% ipython --no-banner

In [1]: import numpy as np

In [2]: from numpy import linalg as LA

In [3]: np.set_printoptions(precision=3, suppress=True, linewidth=160, floatmode="fixed")

In [4]: F = np.load("out16.npy")

In [5]: F
Out[5]: 
array([[ -1,   3,   0,  -3,   1,  -3,  -2,  -5,   1],
       [  1,  -3,  -1,  -1,   3,   0,  -1,   5,   2],
       [ -1,  -2,   0,   3,   2,   3,  -1,  -5,  -3],
       [  2,   0,  -2,   0,   0,   0,  -2,  10,   0],
       [ -3,  -1,   1,   0,   1,  -1,  -1, -15,   2],
       [  0,   2,   2,   1,   0,  -3,   1,   0,  -2],
       [ -2,   3,  -3,  -3,  -1,  -2,  -3, -10,  -3],
       [  0,   1,   1,  -3,   1,  -1,  -1,   0,   0]])

In [6]: w1 = np.array([[5, -9, 5, 1],
   ...:     [0, -1, 9, -3],
   ...:     [6, -8, -2, 9],
   ...:     [0, 4, -3, -5],
   ...:     [-1, 2, -4, 8],
   ...:     [-7, -6, 9, 1],
   ...:     [2, -2, 7, -7],
   ...:     [-3, -3, -7, 4],
   ...:     [3, -9, 9, 7]])

In [7]: b = np.array([-4, 1, 1, 5])

In [8]: H = np.maximum(F @ w1 + b, 0)

In [9]: LA.matrix_rank(H)
Out[9]: np.int64(4)

In [10]: W2 = np.array([[0, 2], [2, 2], [0, 0], [1, 0]])

In [11]: (H @ W2).round(6).argmax(axis=1)
Out[11]: array([1, 0, 0, 0, 1, 1, 0, 0])

In [12]: G = F.T @ F

In [13]: np.diag(G)
Out[13]: array([ 20,  37,  20,  38,  17,  33,  22, 500,  31])

In [14]: np.round(LA.eigvalsh(G)[::-1], 3) + 0
Out[14]: array([531.039,  83.709,  42.768,  36.646,  14.638,   5.859,   2.664,   0.678,   0.000])

In [15]: LA.svd(F, compute_uv=False) ** 2
Out[15]: array([531.039,  83.709,  42.768,  36.646,  14.638,   5.859,   2.664,   0.678])

In [16]: Y = F / LA.norm(F, axis=1, keepdims=True)

In [17]: G = Y @ Y.T

In [18]: round(np.degrees(np.arccos(np.clip(G[1, 5], -1, 1))), 3)
Out[18]: np.float64(114.128)

In [19]: G[1]
Out[19]: array([-0.456,  1.000, -0.391,  0.741, -0.611, -0.409, -0.688,  0.112])

In [20]: (G - 2 * np.eye(8)).round(6).argmax(axis=1)
Out[20]: array([6, 3, 4, 1, 6, 0, 0, 0])
